>>> import numpy as np
>>> np.set_printoptions(precision=2, suppress=True, linewidth=100)
>>> def tidy(a):
...     return np.round(a, 2) + 0
... 
>>> arr = np.load("x.npy")
>>> print(arr)
[[-1.13  2.3   1.14 -1.17  2.28 -2.32]
 [ 0.43 -0.81 -0.43  0.41 -0.87  0.85]
 [-1.05  2.07  1.06 -1.01  2.1  -2.11]
 [-0.01 -0.09  0.    0.02 -0.05  0.08]
 [ 1.29 -2.59 -1.28  1.27 -2.59  2.6 ]
 [ 0.82 -1.63 -0.82  0.83 -1.67  1.6 ]
 [ 1.81 -3.67 -1.83  1.83 -3.67  3.66]
 [ 0.68 -1.42 -0.71  0.67 -1.37  1.41]
 [-1.34  2.6   1.31 -1.29  2.63 -2.61]
 [ 0.49 -1.05 -0.51  0.52 -1.07  1.06]
 [ 1.15 -2.29 -1.12  1.15 -2.28  2.26]
 [-0.73  1.43  0.74 -0.7   1.43 -1.38]
 [ 0.28 -0.54 -0.28  0.24 -0.58  0.54]
 [ 0.47 -0.94 -0.53  0.46 -0.94  0.94]
 [-1.7   3.4   1.7  -1.7   3.44 -3.4 ]
 [ 0.56 -1.17 -0.54  0.57 -1.12  1.14]
 [ 0.85 -1.73 -0.84  0.9  -1.76  1.72]
 [ 0.73 -1.43 -0.72  0.7  -1.45  1.5 ]
 [ 0.64 -1.32 -0.65  0.68 -1.31  1.28]
 [-0.16  0.32  0.16 -0.17  0.33 -0.33]
 [ 0.34 -0.73 -0.36  0.42 -0.72  0.73]
 [-0.7   1.43  0.71 -0.7   1.41 -1.42]
 [-1.2   2.4   1.16 -1.23  2.39 -2.37]
 [-0.35  0.71  0.42 -0.36  0.73 -0.72]
 [-0.24  0.42  0.23 -0.2   0.44 -0.41]
 [-0.67  1.37  0.66 -0.68  1.33 -1.35]
 [ 1.3  -2.55 -1.28  1.29 -2.57  2.57]
 [ 0.96 -1.91 -0.97  0.96 -1.9   1.89]
 [ 0.05 -0.04 -0.03  0.03 -0.1   0.08]
 [-0.14  0.31  0.19 -0.15  0.33 -0.32]
 [ 0.63 -1.21 -0.6   0.6  -1.21  1.24]
 [-0.09  0.21  0.11 -0.1   0.21 -0.19]
 [ 2.21 -4.42 -2.18  2.22 -4.43  4.42]
 [-1.62  3.21  1.61 -1.6   3.21 -3.24]
 [-1.91  3.85  1.95 -1.94  3.88 -3.86]
 [-0.3   0.57  0.31 -0.26  0.56 -0.57]
 [ 2.65 -5.31 -2.65  2.64 -5.28  5.29]
 [ 0.43 -0.89 -0.46  0.41 -0.88  0.89]
 [-0.34  0.6   0.27 -0.32  0.64 -0.59]
 [ 0.05 -0.12 -0.07  0.06 -0.11  0.11]
 [ 0.13 -0.18 -0.07  0.14 -0.24  0.18]
 [ 1.14 -2.25 -1.12  1.13 -2.24  2.26]
 [ 0.39 -0.8  -0.4   0.38 -0.78  0.84]
 [-0.07  0.12  0.06 -0.06  0.14 -0.15]
 [ 1.48 -2.9  -1.41  1.46 -2.91  2.88]
 [ 0.08 -0.19 -0.09  0.13 -0.21  0.18]
 [ 0.82 -1.65 -0.82  0.8  -1.65  1.65]
 [-1.19  2.43  1.23 -1.21  2.44 -2.44]]
>>> print(np.unravel_index(np.abs(arr).argmax(), arr.shape))
(np.int64(36), np.int64(1))
>>> print(np.linalg.matrix_rank(arr))
6
>>> print(np.count_nonzero(arr))
287
>>> print(tidy(np.linalg.norm(arr)))
26.77
>>> print(np.abs(arr).max())
5.31
>>> print(tidy(arr.sum(axis=0)))
[  7.92 -16.08  -7.75   8.07 -16.04  16.07]
>>> m1 = np.load("a.npy")
>>> print(tidy(m1))
[[ 1.    0.    0.    0.    0.    0.    0.    0.    0.    0.    0.    0.    0.    0.    0.  ]
 [ 0.    1.    0.    0.    0.    0.    0.    0.    0.    0.    0.    0.    0.    0.    0.  ]
 [ 0.    0.    1.    0.    0.    0.    0.    0.    0.    0.    0.    0.    0.    0.    0.  ]
 [ 0.    0.    0.    0.5   0.    0.    0.    0.    0.    0.    0.    0.    0.87  0.    0.  ]
 [ 0.    0.    0.    0.    1.    0.    0.    0.    0.    0.    0.    0.    0.    0.    0.  ]
 [ 0.    0.    0.    0.    0.    1.    0.    0.    0.    0.    0.    0.    0.    0.    0.  ]
 [ 0.    0.    0.    0.    0.    0.    1.    0.    0.    0.    0.    0.    0.    0.    0.  ]
 [ 0.    0.    0.    0.    0.    0.    0.    1.    0.    0.    0.    0.    0.    0.    0.  ]
 [ 0.    0.    0.    0.    0.    0.    0.    0.    1.    0.    0.    0.    0.    0.    0.  ]
 [ 0.    0.    0.    0.    0.    0.    0.    0.    0.    1.    0.    0.    0.    0.    0.  ]
 [ 0.    0.    0.    0.    0.    0.    0.    0.    0.    0.    1.    0.    0.    0.    0.  ]
 [ 0.    0.    0.    0.    0.    0.    0.    0.    0.    0.    0.    1.    0.    0.    0.  ]
 [ 0.    0.    0.   -0.87  0.    0.    0.    0.    0.    0.    0.    0.    0.5   0.    0.  ]
 [ 0.    0.    0.    0.    0.    0.    0.    0.    0.    0.    0.    0.    0.    1.    0.  ]
 [ 0.    0.    0.    0.    0.    0.    0.    0.    0.    0.    0.    0.    0.    0.    1.  ]]
>>> # 14 groups of indices that never mix
>>> f = np.array([-7, 6, -7, -3, -1, -6, 2, -8, -9, -8, -6, 1, 0, 4, -6])
>>> A2 = m1 + np.outer(f, np.eye(15)[3])
>>> print(np.linalg.matrix_rank(np.linalg.inv(A2) - np.linalg.inv(m1), tol=1e-8))
1
>>> print(tidy(np.sort(np.linalg.eigvals(m1).real)))
[0.5 0.5 1.  1.  1.  1.  1.  1.  1.  1.  1.  1.  1.  1.  1. ]
>>> print(np.flatnonzero(np.linalg.matrix_power((m1 != 0) + (m1.T != 0) + np.eye(15), 15)[2]))
[2]
>>> x0 = np.array([-1, 2, 0, 0, 5, -3, 1, -1, -3, 2, -4, -2, 5, -2, -1])
>>> print(tidy(np.linalg.det(m1)))
1.0
>>> print(15 - np.linalg.matrix_rank(m1 - np.eye(15), tol=1e-8))
13
>>> print(tidy(np.abs(np.linalg.eigvals(m1))))
[1. 1. 1. 1. 1. 1. 1. 1. 1. 1. 1. 1. 1. 1. 1.]
>>> print(tidy(np.sort(np.abs(np.degrees(np.angle(np.linalg.eigvals(m1)))))))
[ 0.  0.  0.  0.  0.  0.  0.  0.  0.  0.  0.  0.  0. 60. 60.]
>>> print(tidy(np.linalg.norm(m1, axis=0)))
[1. 1. 1. 1. 1. 1. 1. 1. 1. 1. 1. 1. 1. 1. 1.]
>>> print(m1[:, 3] @ m1[:, 0])
0.0
>>> x0 = np.array([3, 1, 2, 3, -1, 0, -1, -3, 1, 2, -1, 3, -1, -3, 0])
>>> target = m1 @ x0
>>> print(tidy(target))
[ 3.    1.    2.    0.63 -1.    0.   -1.   -3.    1.    2.   -1.    3.   -3.1  -3.    0.  ]
>>> print(tidy(np.linalg.solve(m1, 4 * target)))
[ 12.   4.   8.  12.  -4.   0.  -4. -12.   4.   8.  -4.  12.  -4. -12.   0.]
>>> Q, _ = np.linalg.qr(np.array([[0.8, 0.1, -1.2, 1.9, -0.1, -0.6, -0.2, 0.6, -1.0, 1.4],
...     [-0.6, -0.4, 0.0, -1.3, 1.6, 0.2, -0.6, -0.5, 0.9, -1.2],
...     [0.5, -0.7, 1.0, 1.0, -0.4, -0.7, -0.5, 0.5, -1.0, 0.8],
...     [0.1, 1.0, -0.2, -0.2, -0.7, 0.0, 1.0, 1.4, 0.7, -0.6],
...     [0.1, -2.0, 0.2, -1.0, 0.2, -0.1, -0.2, 1.2, 0.2, 0.6],
...     [0.1, -0.1, 0.3, 0.2, 0.1, 1.2, -1.7, -1.3, -0.1, 0.3],
...     [-0.7, -1.3, -0.3, -0.1, -1.2, 0.5, -1.0, 0.7, -2.0, -0.3],
...     [-0.3, -0.8, -0.1, 1.2, -1.0, -0.9, -0.2, -0.6, 1.1, -0.2],
...     [-1.5, 1.4, 0.8, 0.1, -1.2, 0.8, -0.1, 0.7, 0.7, 3.0],
...     [-0.4, -0.2, 0.1, 1.6, 0.1, -1.0, 0.1, -0.2, -0.4, 1.7]]))
>>> data = 5 * Q
>>> print(tidy(data))
[[-1.94  0.46  2.73  2.08  0.36 -0.94 -0.39  2.39 -0.81 -1.32]
 [ 1.45 -0.87  0.63 -1.63  3.14  0.25 -2.54  1.44 -0.51  0.64]
 [-1.21 -0.93 -3.4   1.77 -0.31  0.43 -1.84  1.82  0.99  0.05]
 [-0.24  1.64  0.42 -0.61 -1.96  1.24 -0.44  1.65 -1.37  3.39]
 [-0.24 -3.16 -0.56 -1.17 -0.54  0.36  2.16  1.6  -2.31 -0.51]
 [-0.24 -0.12 -0.98  0.38  0.38 -4.2  -0.22 -0.76 -1.61  1.67]
 [ 1.69 -2.35  1.67  0.32 -2.11 -1.25 -0.63  0.69  2.45  0.91]
 [ 0.73 -1.39  0.65  2.11 -0.84  1.37 -2.02 -2.26 -2.42 -0.1 ]
 [ 3.63  1.67 -0.95  0.95 -0.75 -0.56  0.37  1.56 -1.05 -1.63]
 [ 0.97 -0.47  0.12  2.74  2.23  0.89  2.34  0.14  0.55  2.19]]
>>> f = np.array([1, -8, -6])
>>> print(tidy(np.polyval(f, data[2])))
[  5.14   2.31  32.81 -17.02  -3.45  -9.25  12.16 -17.24 -12.92  -6.37]
>>> f = np.array([0, -4, 0])
>>> print(np.polyval(f, m1[11]))
[ 0.  0.  0.  0.  0.  0.  0.  0.  0.  0.  0. -4.  0.  0.  0.]
>>> print(np.correlate(m1[11], m1[14], "full"))
[0. 0. 0. 0. 0. 0. 0. 0. 0. 0. 0. 1. 0. 0. 0. 0. 0. 0. 0. 0. 0. 0. 0. 0. 0. 0. 0. 0. 0.]
>>> mat = np.cumsum(np.array([[1, 8, 5, 7, 4, 7, 4, 3, 1, 2, 2, 3],
...     [2, 5, 9, 2, 4, 4, 0, 7, 5, 0, 3, 7],
...     [2, 4, 2, 7, 6, 8, 1, 4, 3, 6, 1, 5],
...     [2, 3, 9, 1, 2, 4, 0, 7, 1, 1, 2, 9],
...     [0, 2, 9, 5, 9, 2, 8, 8, 6, 1, 9, 4],
...     [6, 7, 5, 4, 1, 8, 0, 2, 3, 5, 8, 1],
...     [5, 0, 0, 0, 0, 2, 6, 3, 6, 5, 1, 7],
...     [7, 4, 5, 4, 2, 8, 6, 6, 5, 8, 9, 1],
...     [4, 2, 1, 4, 6, 7, 7, 5, 7, 3, 3, 9],
...     [3, 1, 9, 6, 1, 6, 2, 0, 1, 3, 4, 2],
...     [8, 2, 8, 1, 9, 0, 8, 7, 1, 2, 6, 6],
...     [4, 2, 9, 9, 9, 4, 8, 2, 4, 0, 9, 3],
...     [1, 1, 4, 4, 6, 4, 9, 0, 1, 6, 9, 6]]), axis=0)
>>> print(mat)
[[ 1  8  5  7  4  7  4  3  1  2  2  3]
 [ 3 13 14  9  8 11  4 10  6  2  5 10]
 [ 5 17 16 16 14 19  5 14  9  8  6 15]
 [ 7 20 25 17 16 23  5 21 10  9  8 24]
 [ 7 22 34 22 25 25 13 29 16 10 17 28]
 [13 29 39 26 26 33 13 31 19 15 25 29]
 [18 29 39 26 26 35 19 34 25 20 26 36]
 [25 33 44 30 28 43 25 40 30 28 35 37]
 [29 35 45 34 34 50 32 45 37 31 38 46]
 [32 36 54 40 35 56 34 45 38 34 42 48]
 [40 38 62 41 44 56 42 52 39 36 48 54]
 [44 40 71 50 53 60 50 54 43 36 57 57]
 [45 41 75 54 59 64 59 54 44 42 66 63]]
>>> x0 = np.array([-3, 1, 4, -5, -9, 6, 7, 7, 1, -4, -4, 3])
>>> target = mat @ x0
>>> print(tidy(np.linalg.solve(mat.T @ mat, mat.T @ target)))
[-3.  1.  4. -5. -9.  6.  7.  7.  1. -4. -4.  3.]
>>> print(tidy(np.linalg.lstsq(mat, target)[0]))
[-3.  1.  4. -5. -9.  6.  7.  7.  1. -4. -4.  3.]
>>> print(tidy(np.linalg.pinv(mat) @ mat))
[[1. 0. 0. 0. 0. 0. 0. 0. 0. 0. 0. 0.]
 [0. 1. 0. 0. 0. 0. 0. 0. 0. 0. 0. 0.]
 [0. 0. 1. 0. 0. 0. 0. 0. 0. 0. 0. 0.]
 [0. 0. 0. 1. 0. 0. 0. 0. 0. 0. 0. 0.]
 [0. 0. 0. 0. 1. 0. 0. 0. 0. 0. 0. 0.]
 [0. 0. 0. 0. 0. 1. 0. 0. 0. 0. 0. 0.]
 [0. 0. 0. 0. 0. 0. 1. 0. 0. 0. 0. 0.]
 [0. 0. 0. 0. 0. 0. 0. 1. 0. 0. 0. 0.]
 [0. 0. 0. 0. 0. 0. 0. 0. 1. 0. 0. 0.]
 [0. 0. 0. 0. 0. 0. 0. 0. 0. 1. 0. 0.]
 [0. 0. 0. 0. 0. 0. 0. 0. 0. 0. 1. 0.]
 [0. 0. 0. 0. 0. 0. 0. 0. 0. 0. 0. 1.]]
>>> rng = np.random.default_rng(250563)
>>> target = target + 0.02 * rng.normal(size=13)
>>> print(tidy(target))
[ 38.96 115.02 104.95 203.99 238.02 233.97 296.97 334.   389.99 408.   423.99 394.98 381.  ]
>>> c, *_ = np.linalg.lstsq(mat, target)
>>> print(c.round())
[-3.  1.  4. -5. -9.  6.  7.  7.  1. -4. -4.  3.]
>>> print(tidy(np.linalg.norm(target - mat @ c)))
0.04
